% python3 -q
>>> import numpy as np
>>> np.set_printoptions(precision=3, suppress=True, linewidth=200, floatmode="fixed")
>>> A = np.load("mat.npy")
>>> A
array([[-30.170,   6.125, -24.768,  38.746,   9.730],
       [-49.826,   7.331,   9.023,   1.516, -20.318],
       [-30.470,   4.594, -25.464,  39.517,   9.633],
       [-30.329,   7.588, -25.164,  39.203,  11.492],
       [-31.047,   7.635, -26.951,  36.969,   9.300],
       [-31.391,   5.419, -25.506,  38.133,  10.238],
       [-49.060,   7.383,   8.739,   2.592, -22.153],
       [-50.549,   8.531,   6.628,   1.758, -19.584],
       [-48.910,   8.382,   7.702,   0.668, -20.243],
       [-29.743,   5.292, -27.261,  37.717,  10.427],
       [-28.910,   5.425, -25.596,  40.390,   9.146],
       [-52.744,   7.907,   6.378,   2.776, -18.871],
       [-29.955,   5.908, -26.515,  38.719,   9.644],
       [-50.176,   6.363,   8.743,   3.193, -20.822],
       [-28.806,   6.429, -26.176,  36.737,   8.480],
       [-30.659,   5.529, -25.662,  38.552,   8.825],
       [-29.824,   6.518, -25.801,  37.764,  10.187],
       [-30.463,   6.383, -25.295,  38.793,   9.707],
       [-28.834,   5.629, -27.207,  39.941,  10.575],
       [-29.743,   7.893, -25.750,  37.242,  12.093],
       [-51.093,   7.974,  10.197,   3.498, -19.610],
       [-30.159,   4.872, -26.367,  38.244,  10.762],
       [-30.837,   4.489, -25.885,  37.579,  11.816],
       [-30.523,   7.235, -25.717,  39.120,   9.424],
       [-49.630,   8.136,   8.043,   1.348, -20.633],
       [-48.811,   6.829,   8.945,   3.739, -20.744],
       [-49.878,   7.222,   7.468,   1.402, -21.120]])
>>> U, s, Vt = np.linalg.svd(A)
>>> s
array([249.656, 150.203,   6.264,   4.711,   4.299])
>>> A2 = U[:, :2] @ np.diag(s[:2]) @ Vt[:2]
>>> np.round(np.linalg.norm(A - A2) / np.linalg.norm(A), 3)
np.float64(0.031)
>>> print(np.linalg.matrix_rank(A, rtol=0.05))
2
>>> x0 = np.array([2, -1, 2, 2, 0])
>>> y = A @ x0
>>> np.round(np.linalg.solve(A.T @ A, A.T @ y), 3) + 0
array([ 2.000, -1.000,  2.000,  2.000,  0.000])
>>> np.round(np.linalg.lstsq(A, y)[0], 3) + 0
array([ 2.000, -1.000,  2.000,  2.000,  0.000])
>>> rng = np.random.default_rng(418)
>>> y = y + 0.1 * rng.normal(size=27)
>>> y
array([-38.596, -86.026, -37.529, -40.104, -49.725, -42.966, -82.709, -92.931, -89.604, -43.884, -33.574, -95.090, -41.436, -82.902, -42.727, -40.926, -42.228, -40.355, -37.762, -44.368, -82.986,
       -41.480, -42.989, -41.422, -88.692, -79.028, -89.267])
>>> b, *_ = np.linalg.lstsq(A, y)
>>> print([round(float(np.linalg.norm(np.linalg.solve(A.T @ A + lam * np.eye(5), A.T @ y))), 2) for lam in (0, 1, 10, 100)])
[3.61, 3.53, 2.98, 1.8]
>>> print(b)
[ 2.024 -0.970  1.981  2.015 -0.051]
>>> A2 = np.c_[A[:, :2] @ np.array([[4, 4], [0, 2]]), np.array([0, 1, -1, -1, 2, 0, -2, 1, 0, -1, 0, 2, -2, -2, 1, 2, 0, 1, 1, -1, -2, 0, 2, 2, -2, 2, -1])]
>>> A2
array([[-120.680, -108.430,    0.000],
       [-199.304, -184.642,    1.000],
       [-121.880, -112.692,   -1.000],
       [-121.316, -106.140,   -1.000],
       [-124.188, -108.918,    2.000],
       [-125.564, -114.726,    0.000],
       [-196.240, -181.474,   -2.000],
       [-202.196, -185.134,    1.000],
       [-195.640, -178.876,    0.000],
       [-118.972, -108.388,   -1.000],
       [-115.640, -104.790,    0.000],
       [-210.976, -195.162,    2.000],
       [-119.820, -108.004,   -2.000],
       [-200.704, -187.978,   -2.000],
       [-115.224, -102.366,    1.000],
       [-122.636, -111.578,    2.000],
       [-119.296, -106.260,    0.000],
       [-121.852, -109.086,    1.000],
       [-115.336, -104.078,    1.000],
       [-118.972, -103.186,   -1.000],
       [-204.372, -188.424,   -2.000],
       [-120.636, -110.892,    0.000],
       [-123.348, -114.370,    2.000],
       [-122.092, -107.622,    2.000],
       [-198.520, -182.248,   -2.000],
       [-195.244, -181.586,    2.000],
       [-199.512, -185.068,   -1.000]])
>>> np.round(np.linalg.norm(A2 - A @ np.linalg.lstsq(A, A2)[0], axis=0), 3) + 0
array([0.000, 0.000, 6.966])
>>> np.linalg.matrix_rank(np.c_[A, A2])
np.int64(6)
>>> W = np.array([[1, 9, 4], [0, 3, 6], [2, 4, 7], [6, 0, 3], [6, 2, 7]])
>>> b = np.array([0, 3, 1])
>>> H = np.maximum(A @ W + b, 0)
>>> (H > 0).astype(int)
array([[1, 0, 0],
       [0, 0, 0],
       [1, 0, 0],
       [1, 0, 0],
       [1, 0, 0],
       [1, 0, 0],
       [0, 0, 0],
       [0, 0, 0],
       [0, 0, 0],
       [1, 0, 0],
       [1, 0, 0],
       [0, 0, 0],
       [1, 0, 0],
       [0, 0, 0],
       [1, 0, 0],
       [1, 0, 0],
       [1, 0, 0],
       [1, 0, 0],
       [1, 0, 0],
       [1, 0, 0],
       [0, 0, 0],
       [1, 0, 0],
       [1, 0, 0],
       [1, 0, 0],
       [0, 0, 0],
       [0, 0, 0],
       [0, 0, 0]])
>>> W2 = np.array([[2, -3, -1], [2, -2, 2], [-2, 1, -2]])
>>> W @ W2
array([[ 12, -17,   9],
       [ -6,   0,  -6],
       [ -2,  -7,  -8],
       [  6, -15, -12],
       [  2, -15, -16]])
>>> cov = A.T @ A
>>> print(np.linalg.svd(A, compute_uv=False) ** 2)
[62327.905 22561.020    39.233    22.197    18.480]
>>> np.diag(cov)
array([40501.380,  1224.412, 12135.128, 25188.382,  5919.532])
>>> np.allclose(cov, cov.T)
True
>>> m1 = np.load("layer6.npy")
>>> m1
array([[3, 0, 2, 2, 3, 3, 2, 1, 2, 2],
       [3, 0, 1, 0, 2, 1, 0, 3, 1, 3],
       [3, 1, 2, 0, 1, 0, 1, 3, 0, 1],
       [3, 1, 1, 2, 3, 1, 2, 3, 1, 2],
       [3, 3, 0, 0, 0, 0, 0, 2, 2, 1],
       [3, 3, 0, 2, 0, 1, 0, 2, 1, 1],
       [1, 0, 3, 2, 0, 0, 0, 2, 1, 0],
       [1, 0, 0, 3, 0, 3, 2, 0, 0, 1],
       [0, 1, 2, 2, 3, 3, 0, 0, 1, 1],
       [2, 1, 1, 1, 1, 3, 1, 1, 1, 2]])
>>> A2 = m1 + rng.integers(-2, 3, (10, 9)) @ rng.integers(-2, 3, (9, 10))
>>> A2
array([[  3,   7,  -4,  -2,   2,   2,  -1,   6,   8,  -5],
       [  1,  -3,  -8,   2,  13,   7,  -8,   1,   1,   0],
       [  3,  -2,   3,  -3,   2,  12,  -1,   1,  -1,   6],
       [  1,  -2,   7,   7,   6,   4,   4,   4,   1,   5],
       [ 12,  -3,   1,  -1,  -3, -13,  11,   6,   6,   2],
       [  6,   1,  -4,   3,   6,   9,   0,   0,   4,   4],
       [  8,   0,   6,   2,  -1,  12,  -2,  10,  -2,  -2],
       [  1,  -7,  10,   8,   2,   7,   7,   6,  -3,   3],
       [ -4,  -5,   3,   4,  11,   9,   0,   3,   4,   2],
       [  5,   5,   1,   2,   0,   0,   6,   6,   3,   2]])
>>> A2 - m1
array([[  0,   7,  -6,  -4,  -1,  -1,  -3,   5,   6,  -7],
       [ -2,  -3,  -9,   2,  11,   6,  -8,  -2,   0,  -3],
       [  0,  -3,   1,  -3,   1,  12,  -2,  -2,  -1,   5],
       [ -2,  -3,   6,   5,   3,   3,   2,   1,   0,   3],
       [  9,  -6,   1,  -1,  -3, -13,  11,   4,   4,   1],
       [  3,  -2,  -4,   1,   6,   8,   0,  -2,   3,   3],
       [  7,   0,   3,   0,  -1,  12,  -2,   8,  -3,  -2],
       [  0,  -7,  10,   5,   2,   4,   5,   6,  -3,   2],
       [ -4,  -6,   1,   2,   8,   6,   0,   3,   3,   1],
       [  3,   4,   0,   1,  -1,  -3,   5,   5,   2,   0]])
>>> print(np.abs(A2 - m1).sum(axis=1))
[40 46 30 28 53 32 38 44 34 24]
>>> np.round(np.linalg.svd(A2 - m1, compute_uv=False), 3) + 0
array([29.889, 24.651, 17.070, 15.478, 11.771,  8.011,  6.162,  2.347,  0.911,  0.000])
>>> U, s, Vt = np.linalg.svd(m1)
>>> np.argmax(s[:-1] / (s[1:] + 1e-6)) + 1
np.int64(9)
>>> s
array([14.471,  6.410,  4.378,  3.601,  3.133,  2.148,  1.768,  1.535,  0.676,  0.013])
>>> A2 = U[:, :9] @ np.diag(s[:9]) @ Vt[:9]
>>> np.linalg.matrix_rank(m1, rtol=0.05)
np.int64(8)
>>> np.round(np.linalg.norm(m1 - A2, 2), 3), np.round(s[9], 3)
(np.float64(0.013), np.float64(0.013))
>>> m1.reshape(2, -1)
array([[3, 0, 2, 2, 3, 3, 2, 1, 2, 2, 3, 0, 1, 0, 2, 1, 0, 3, 1, 3, 3, 1, 2, 0, 1, 0, 1, 3, 0, 1, 3, 1, 1, 2, 3, 1, 2, 3, 1, 2, 3, 3, 0, 0, 0, 0, 0, 2, 2, 1],
       [3, 3, 0, 2, 0, 1, 0, 2, 1, 1, 1, 0, 3, 2, 0, 0, 0, 2, 1, 0, 1, 0, 0, 3, 0, 3, 2, 0, 0, 1, 0, 1, 2, 2, 3, 3, 0, 0, 1, 1, 2, 1, 1, 1, 1, 3, 1, 1, 1, 2]])
>>> m1.ravel(order="F")
array([3, 3, 3, 3, 3, 3, 1, 1, 0, 2, 0, 0, 1, 1, 3, 3, 0, 0, 1, 1, 2, 1, 2, 1, 0, 0, 3, 0, 2, 1, 2, 0, 0, 2, 0, 2, 2, 3, 2, 1, 3, 2, 1, 3, 0, 0, 0, 0, 3, 1, 3, 1, 0, 1, 0, 1, 0, 3, 3, 3, 2, 0, 1, 2,
       0, 0, 0, 2, 0, 1, 1, 3, 3, 3, 2, 2, 2, 0, 0, 1, 2, 1, 0, 1, 2, 1, 1, 0, 1, 1, 2, 3, 1, 2, 1, 1, 0, 1, 1, 2])
>>> t3 = m1.reshape(10, 2, -1)
>>> t3[:, 0]
array([[3, 0, 2, 2, 3],
       [3, 0, 1, 0, 2],
       [3, 1, 2, 0, 1],
       [3, 1, 1, 2, 3],
       [3, 3, 0, 0, 0],
       [3, 3, 0, 2, 0],
       [1, 0, 3, 2, 0],
       [1, 0, 0, 3, 0],
       [0, 1, 2, 2, 3],
       [2, 1, 1, 1, 1]])
>>> print(np.einsum("ihd,ihd->ih", t3, t3))
[[26 22]
 [14 20]
 [15 11]
 [24 19]
 [18  9]
 [22  7]
 [14  5]
 [10 14]
 [18 11]
 [ 8 16]]
>>> np.swapaxes(t3, 1, 2)[2]
array([[3, 0],
       [1, 1],
       [2, 3],
       [0, 0],
       [1, 1]])
>>> print(t3.shape)
(10, 2, 5)
>>> mat = np.array([[1, -1, -1, 1, 1, -1, -1, 1],
...     [1, 1, -1, -1, -1, -1, 1, 1],
...     [1, 1, 1, 1, -1, -1, -1, -1],
...     [1, 1, 1, 1, 1, 1, 1, 1],
...     [1, 1, -1, -1, 1, 1, -1, -1],
...     [1, -1, 1, -1, 1, -1, 1, -1],
...     [1, -1, -1, 1, -1, 1, 1, -1]])
>>> A2 = mat + rng.integers(-2, 3, (7, 3)) @ rng.integers(-2, 3, (3, 8))
>>> A2
array([[-4, -3, -5,  2, -3,  4,  2,  3],
       [ 0,  3, -4, -2, -4,  1,  7,  3],
       [-1,  1, -1,  1, -3,  1,  1,  0],
       [-2, -1, -1,  2, -1,  4,  2,  2],
       [-4, -1, -5,  0, -3,  6,  2,  1],
       [ 5, -1,  3, -1,  3, -3,  3, -1],
       [-5, -1, -5,  1, -5,  5,  1,  0]])
>>> np.linalg.matrix_rank(A2 - mat, tol=1e-8)
np.int64(3)
>>> print(np.abs(A2 - mat).sum(axis=1))
[26 20 11 15 26 12 19]
>>> X = np.load("test4.npy")
>>> print(X)
[[0 0 0 0 0 0 0 1 0 0 0]
 [0 0 0 1 0 0 0 0 0 0 0]
 [0 0 0 0 0 0 0 0 0 1 0]
 [0 0 0 0 0 0 0 0 1 0 0]
 [0 0 1 0 0 0 0 0 0 0 0]
 [1 0 0 0 0 0 0 0 0 0 0]
 [0 0 0 0 0 0 0 0 0 0 1]
 [0 0 0 0 0 1 0 0 0 0 0]
 [0 1 0 0 0 0 0 0 0 0 0]
 [0 0 0 0 0 0 1 0 0 0 0]
 [0 0 0 0 1 0 0 0 0 0 0]]
>>> r0 = np.array([-5, 3, 5, 1, -4, 1, 4, -5, 4, 2, 2])
>>> A2 = X + np.outer(r0, np.eye(11)[8])
>>> A2
array([[ 0.000,  0.000,  0.000,  0.000,  0.000,  0.000,  0.000,  1.000, -5.000,  0.000,  0.000],
       [ 0.000,  0.000,  0.000,  1.000,  0.000,  0.000,  0.000,  0.000,  3.000,  0.000,  0.000],
       [ 0.000,  0.000,  0.000,  0.000,  0.000,  0.000,  0.000,  0.000,  5.000,  1.000,  0.000],
       [ 0.000,  0.000,  0.000,  0.000,  0.000,  0.000,  0.000,  0.000,  2.000,  0.000,  0.000],
       [ 0.000,  0.000,  1.000,  0.000,  0.000,  0.000,  0.000,  0.000, -4.000,  0.000,  0.000],
       [ 1.000,  0.000,  0.000,  0.000,  0.000,  0.000,  0.000,  0.000,  1.000,  0.000,  0.000],
       [ 0.000,  0.000,  0.000,  0.000,  0.000,  0.000,  0.000,  0.000,  4.000,  0.000,  1.000],
       [ 0.000,  0.000,  0.000,  0.000,  0.000,  1.000,  0.000,  0.000, -5.000,  0.000,  0.000],
       [ 0.000,  1.000,  0.000,  0.000,  0.000,  0.000,  0.000,  0.000,  4.000,  0.000,  0.000],
       [ 0.000,  0.000,  0.000,  0.000,  0.000,  0.000,  1.000,  0.000,  2.000,  0.000,  0.000],
       [ 0.000,  0.000,  0.000,  0.000,  1.000,  0.000,  0.000,  0.000,  2.000,  0.000,  0.000]])
>>> ang = np.radians(45)
>>> Rm = np.eye(11)
>>> Rm[0, 0] = Rm[8, 8] = np.cos(ang)
>>> Rm[0, 8], Rm[8, 0] = -np.sin(ang), np.sin(ang)
>>> Rm
array([[ 0.707,  0.000,  0.000,  0.000,  0.000,  0.000,  0.000,  0.000, -0.707,  0.000,  0.000],
       [ 0.000,  1.000,  0.000,  0.000,  0.000,  0.000,  0.000,  0.000,  0.000,  0.000,  0.000],
       [ 0.000,  0.000,  1.000,  0.000,  0.000,  0.000,  0.000,  0.000,  0.000,  0.000,  0.000],
       [ 0.000,  0.000,  0.000,  1.000,  0.000,  0.000,  0.000,  0.000,  0.000,  0.000,  0.000],
       [ 0.000,  0.000,  0.000,  0.000,  1.000,  0.000,  0.000,  0.000,  0.000,  0.000,  0.000],
       [ 0.000,  0.000,  0.000,  0.000,  0.000,  1.000,  0.000,  0.000,  0.000,  0.000,  0.000],
       [ 0.000,  0.000,  0.000,  0.000,  0.000,  0.000,  1.000,  0.000,  0.000,  0.000,  0.000],
       [ 0.000,  0.000,  0.000,  0.000,  0.000,  0.000,  0.000,  1.000,  0.000,  0.000,  0.000],
       [ 0.707,  0.000,  0.000,  0.000,  0.000,  0.000,  0.000,  0.000,  0.707,  0.000,  0.000],
       [ 0.000,  0.000,  0.000,  0.000,  0.000,  0.000,  0.000,  0.000,  0.000,  1.000,  0.000],
       [ 0.000,  0.000,  0.000,  0.000,  0.000,  0.000,  0.000,  0.000,  0.000,  0.000,  1.000]])
>>> A2 = X @ Rm.T
>>> np.allclose(X @ X.T, A2 @ A2.T)
True
>>> A2
array([[ 0.000,  0.000,  0.000,  0.000,  0.000,  0.000,  0.000,  1.000,  0.000,  0.000,  0.000],
       [ 0.000,  0.000,  0.000,  1.000,  0.000,  0.000,  0.000,  0.000,  0.000,  0.000,  0.000],
       [ 0.000,  0.000,  0.000,  0.000,  0.000,  0.000,  0.000,  0.000,  0.000,  1.000,  0.000],
       [-0.707,  0.000,  0.000,  0.000,  0.000,  0.000,  0.000,  0.000,  0.707,  0.000,  0.000],
       [ 0.000,  0.000,  1.000,  0.000,  0.000,  0.000,  0.000,  0.000,  0.000,  0.000,  0.000],
       [ 0.707,  0.000,  0.000,  0.000,  0.000,  0.000,  0.000,  0.000,  0.707,  0.000,  0.000],
       [ 0.000,  0.000,  0.000,  0.000,  0.000,  0.000,  0.000,  0.000,  0.000,  0.000,  1.000],
       [ 0.000,  0.000,  0.000,  0.000,  0.000,  1.000,  0.000,  0.000,  0.000,  0.000,  0.000],
       [ 0.000,  1.000,  0.000,  0.000,  0.000,  0.000,  0.000,  0.000,  0.000,  0.000,  0.000],
       [ 0.000,  0.000,  0.000,  0.000,  0.000,  0.000,  1.000,  0.000,  0.000,  0.000,  0.000],
       [ 0.000,  0.000,  0.000,  0.000,  1.000,  0.000,  0.000,  0.000,  0.000,  0.000,  0.000]])
